$ python -q
>>> import numpy as np
>>> import numpy.linalg as la
>>> np.set_printoptions(precision=2, suppress=True, linewidth=120, legacy="1.25")
>>> E = np.loadtxt("w.csv", delimiter=",")
>>> E
array([[  7.,   2.,  -8.,   1.,   9.,   3.,   1.,  -2.,   2.,  -4.,   5.],
       [  6.,   1.,  -9.,   0.,   8.,   2.,   0.,  -3.,   1.,  -5.,   4.],
       [ 10.,   5.,  -5.,   4.,  12.,   6.,   4.,   1.,   5.,  -1.,   8.],
       [ 10.,   5.,  -5.,   4.,  12.,   6.,   4.,   1.,   5.,  -1.,   8.],
       [  2.,  -3., -13.,  -4.,   4.,  -2.,  -4.,  -7.,  -3.,  -9.,   0.],
       [  9.,   4.,  -6.,   3.,  11.,   5.,   3.,   0.,   4.,  -2.,   7.],
       [ 12.,   7.,  -3.,   6.,  14.,   8.,   6.,   3.,   7.,   1.,  10.],
       [ 10.,   5.,  -5.,   4.,  12.,   6.,   4.,   1.,   5.,  -1.,   8.],
       [ 11.,   6.,  -4.,   5.,  13.,   7.,   5.,   2.,   6.,   0.,   9.],
       [  3.,  -2., -12.,  -3.,   5.,  -1.,  -3.,  -6.,  -2.,  -8.,   1.],
       [ 11.,   6.,  -4.,   5.,  13.,   7.,   5.,   2.,   6.,   0.,   9.],
       [ 10.,   5.,  -5.,   4.,  12.,   6.,   4.,   1.,   5.,  -1.,   8.]])
>>> out = np.array([[1, 2],
...     [-2, 0],
...     [0, 0],
...     [-2, 2],
...     [2, 0],
...     [-2, -1],
...     [-1, 2],
...     [2, 2],
...     [0, 0],
...     [1, -2],
...     [1, 2]])
>>> la.matrix_rank(np.vstack([E, out.T]))
4
>>> np.einsum("ik,kj->ji", E, out)
array([[ 9.,  9.,  9.,  9.,  9.,  9.,  9.,  9.,  9.,  9.,  9.,  9.],
       [29., 22., 50., 50., -6., 43., 64., 50., 57.,  1., 57., 50.]])
>>> np.einsum("ij,ij->i", E, E)
array([258., 237., 453., 453., 373., 366., 693., 453., 562., 306., 562., 453.])
>>> print(np.einsum("ij->j", E))
[101.  41. -79.  29. 125.  53.  29.  -7.  41. -31.  77.]
>>> u, g = E[2], E[6]
>>> print(u @ u)
453.0
>>> print(u @ g)
551.0
>>> pr = (u @ g) / (u @ u) * u
>>> g - pr
array([-0.16,  0.92,  3.08,  1.13, -0.6 ,  0.7 ,  1.13,  1.78,  0.92,  2.22,  0.27])
>>> print(pr)
[12.16  6.08 -6.08  4.87 14.6   7.3   4.87  1.22  6.08 -1.22  9.73]
>>> la.matrix_rank(np.outer(u, g))
1
>>> print(np.round((g - pr) @ u, 2))
-0.0
>>> left, sig, Vt = la.svd(E)
>>> sig.round(2) + 0
array([65.96, 28.61,  0.  ,  0.  ,  0.  ,  0.  ,  0.  ,  0.  ,  0.  ,  0.  ,  0.  ])
>>> np.argmax(sig[:-1] / (sig[1:] + 1e-6)) + 1
2
>>> out = left[:, :2] @ np.diag(sig[:2]) @ Vt[:2]
>>> round(float(la.norm(E - out) / la.norm(E)), 2)
0.0
>>> print(round(la.norm(E - out, 2), 2), round(sig[2], 2))
0.0 0.0
>>> out.round(2) + 0
array([[  7.,   2.,  -8.,   1.,   9.,   3.,   1.,  -2.,   2.,  -4.,   5.],
       [  6.,   1.,  -9.,   0.,   8.,   2.,   0.,  -3.,   1.,  -5.,   4.],
       [ 10.,   5.,  -5.,   4.,  12.,   6.,   4.,   1.,   5.,  -1.,   8.],
       [ 10.,   5.,  -5.,   4.,  12.,   6.,   4.,   1.,   5.,  -1.,   8.],
       [  2.,  -3., -13.,  -4.,   4.,  -2.,  -4.,  -7.,  -3.,  -9.,   0.],
       [  9.,   4.,  -6.,   3.,  11.,   5.,   3.,   0.,   4.,  -2.,   7.],
       [ 12.,   7.,  -3.,   6.,  14.,   8.,   6.,   3.,   7.,   1.,  10.],
       [ 10.,   5.,  -5.,   4.,  12.,   6.,   4.,   1.,   5.,  -1.,   8.],
       [ 11.,   6.,  -4.,   5.,  13.,   7.,   5.,   2.,   6.,   0.,   9.],
       [  3.,  -2., -12.,  -3.,   5.,  -1.,  -3.,  -6.,  -2.,  -8.,   1.],
       [ 11.,   6.,  -4.,   5.,  13.,   7.,   5.,   2.,   6.,   0.,   9.],
       [ 10.,   5.,  -5.,   4.,  12.,   6.,   4.,   1.,   5.,  -1.,   8.]])
